% ipython --no-banner

In [1]: import numpy as np

In [2]: from numpy import linalg as LA

In [3]: np.set_printoptions(precision=1, suppress=True, linewidth=140, floatmode="fixed")

In [4]: def rd(a):
   ...:     return np.round(a, 1) + 0
   ...: 

In [5]: X = np.array([[4.4, 5.0, 5.5],
   ...:     [4.9, 5.4, 7.4],
   ...:     [-2.5, -2.0, -2.9],
   ...:     [-1.5, -1.1, -1.6],
   ...:     [2.2, 2.8, 3.8],
   ...:     [1.5, 0.8, 2.4],
   ...:     [3.2, 2.4, 3.6],
   ...:     [6.6, 7.0, 9.2],
   ...:     [-1.1, -1.2, -0.8],
   ...:     [-7.4, -7.3, -10.2],
   ...:     [0.5, 1.5, 1.4],
   ...:     [-2.5, -3.3, -4.6],
   ...:     [-2.2, -2.4, -3.9]])

In [6]: x = np.array([-3, 3, -1])

In [7]: target = X @ x

In [8]: rd(LA.solve(X.T @ X, X.T @ target))
Out[8]: array([-3.0,  3.0, -1.0])

In [9]: rd(LA.lstsq(X, target)[0])
Out[9]: array([-3.0,  3.0, -1.0])

In [10]: rng = np.random.default_rng(9367)

In [11]: target = target + 0.1 * rng.normal(size=13)

In [12]: rd(target)
Out[12]: array([-3.9, -5.9,  4.4,  3.0, -1.9, -4.4, -6.0, -7.8,  0.5, 10.7,  1.7,  2.3,  3.1])

In [13]: beta, *_ = LA.lstsq(X, target)

In [14]: beta.round()
Out[14]: array([-3.0,  3.0, -1.0])

In [15]: [round(float(LA.norm(LA.solve(X.T @ X + lam * np.eye(3), X.T @ target))), 2) for lam in (0, 1, 10, 100)]
Out[15]: [4.37, 2.95, 0.95, 0.56]

In [16]: rd(beta)
Out[16]: array([-3.1,  2.9, -0.9])

In [17]: cent = X[[9, 7]].astype(float)

In [18]: for _ in range(6):
    ...:     idx = LA.norm(X[:, None] - cent, axis=-1).argmin(axis=1)
    ...:     cent = np.array([X[idx == j].mean(axis=0) for j in range(2)])
    ...: 

In [19]: idx
Out[19]: array([1, 1, 0, 0, 1, 1, 1, 1, 0, 0, 1, 0, 0])

In [20]: print(rd(cent))
[[-2.9 -2.9 -4.0]
 [ 3.3  3.6  4.8]]

In [21]: rd(cent[1] - cent[0])
Out[21]: array([6.2, 6.4, 8.8])

In [22]: print(np.bincount(idx))
[6 7]

In [23]: np.abs(cent[1] - cent[0]).argmax()
Out[23]: np.int64(2)

In [24]: Xs = X - X.mean(axis=0)

In [25]: Uu, s, Vh = LA.svd(Xs, full_matrices=False)

In [26]: rd(Xs.mean(axis=0))
Out[26]: array([0.0, 0.0, 0.0])

In [27]: rd(np.abs(Vh[-1]))
Out[27]: array([0.3, 0.7, 0.7])

In [28]: np.abs(Vh[0]).argmax()
Out[28]: np.int64(2)

In [29]: rd(s ** 2 / (s ** 2).sum())
Out[29]: array([1.0, 0.0, 0.0])

In [30]: np.abs(Uu[:, 0]).argmax()
Out[30]: np.int64(9)

In [31]: cov = X.T @ X

In [32]: rd(np.trace(cov)), (X ** 2).sum()
Out[32]: (np.float64(733.1), np.float64(733.1))

In [33]: np.allclose(cov, cov.T)
Out[33]: True

In [34]: rd(cov)
Out[34]: 
array([[180.1, 186.0, 251.4],
       [186.0, 196.2, 262.7],
       [251.4, 262.7, 356.8]])

In [35]: rd(np.diag(cov))
Out[35]: array([180.1, 196.2, 356.8])

In [36]: (X @ X.T).shape
Out[36]: (13, 13)

In [37]: K = np.load("out3.npy")

In [38]: K
Out[38]: 
array([[164,   0,   4],
       [  1, 185,   3],
       [  2,   4, 122]])

In [39]: x = np.array([0, 3, 4])

In [40]: h1 = np.maximum(K @ x, 0)

In [41]: print(np.maximum(K @ x, 0) - np.maximum(-K @ x, 0))
[ 16 567 500]

In [42]: np.maximum(K @ (3 * x), 0)
Out[42]: array([  48, 1701, 1500])

In [43]: h1
Out[43]: array([ 16, 567, 500])

In [44]: rd(np.tanh(K @ x))
Out[44]: array([1.0, 1.0, 1.0])

In [45]: idx = X[:, 1] > np.median(X[:, 1])

In [46]: f = X[idx].mean(axis=0) - X[~idx].mean(axis=0)

In [47]: np.argsort(-np.abs(f).round(6), kind="stable")
Out[47]: array([2, 1, 0])

In [48]: idx.astype(int)
Out[48]: array([1, 1, 0, 0, 1, 0, 1, 1, 0, 0, 1, 0, 0])

In [49]: rd(f)
Out[49]: array([5.9, 6.4, 8.2])

In [50]: out = K + rng.integers(-2, 3, (3, 2)) @ rng.integers(-2, 3, (2, 3))

In [51]: out
Out[51]: 
array([[162,   1,   6],
       [  5, 180,   5],
       [  4,   6, 114]])

In [52]: out - K
Out[52]: 
array([[-2,  1,  2],
       [ 4, -5,  2],
       [ 2,  2, -8]])

In [53]: np.abs(out - K).sum(axis=1)
Out[53]: array([ 5, 11, 12])

In [54]: rd(LA.svd(out - K, compute_uv=False))
Out[54]: array([9.1, 6.5, 0.0])
